% ipython --no-banner

In [1]: import numpy as np

In [2]: np.set_printoptions(precision=2, suppress=True, linewidth=120)

In [3]: def tidy(a):
   ...:     return np.round(a, 2) + 0
   ...: 

In [4]: data = np.array([[15, -3, -4, 0], [5, 21, 5, 0], [4, 3, 34, -5], [-1, -3, -4, 17]])

In [5]: print(data)
[[15 -3 -4  0]
 [ 5 21  5  0]
 [ 4  3 34 -5]
 [-1 -3 -4 17]]

In [6]: f = np.array([0, -3, 1, 0])

In [7]: A2 = data + np.outer(f, np.eye(4)[3])

In [8]: print(tidy(np.linalg.det(A2) / np.linalg.det(data)), tidy(1 + np.linalg.solve(data, f)[3]))
0.98 0.98

In [9]: T = np.stack([data, -1 * data, data[::-1]])

In [10]: print(tidy(np.linalg.det(T)))
[185067. 185067. 185067.]

In [11]: print(np.einsum("bij,cij->bc", T, T))
[[ 2262 -2262   526]
 [-2262  2262  -526]
 [  526  -526  2262]]

In [12]: print(tidy(np.linalg.norm(T, axis=(1, 2))))
[47.56 47.56 47.56]

In [13]: print(np.linalg.matrix_rank(T))
[4 4 4]

In [14]: x0 = np.array([2, 0, -2, 1])

In [15]: y = data @ x0

In [16]: print(y)
[ 38   0 -65  23]

In [17]: print(tidy(np.linalg.solve(data, 5 * y)))
[ 10.   0. -10.   5.]

In [18]: print(tidy(np.linalg.solve(data.T, data[2])))
[0. 0. 1. 0.]

In [19]: feats = np.load("a.npy")

In [20]: print(feats)
[[ 1.  0. -1.  2.]
 [-1.  2. -1.  2.]
 [-2.  2. -2.  6.]
 [-1.  0. -1.  4.]]

In [21]: P = np.triu(np.array([[-2, 3, 2, 2], [-1, 2, -1, -1], [3, -2, 2, -2], [1, -1, -3, 3]]), 1) + np.eye(4)

In [22]: A2 = P @ data @ np.linalg.inv(P)

In [23]: print(A2)
[[  36.  -48.  -49. -194.]
 [   2.   15.  -14.  -29.]
 [   6.   -9.   21.  -18.]
 [  -1.    0.   -2.   15.]]

In [24]: print(P @ data - data @ P)
[[ 21.  18.  42. -17.]
 [ -3. -15. -19.   9.]
 [  2.  -6.   3.  29.]
 [  0.   3.  -1.  -9.]]

In [25]: print(tidy(np.linalg.det(A2)))
185067.0
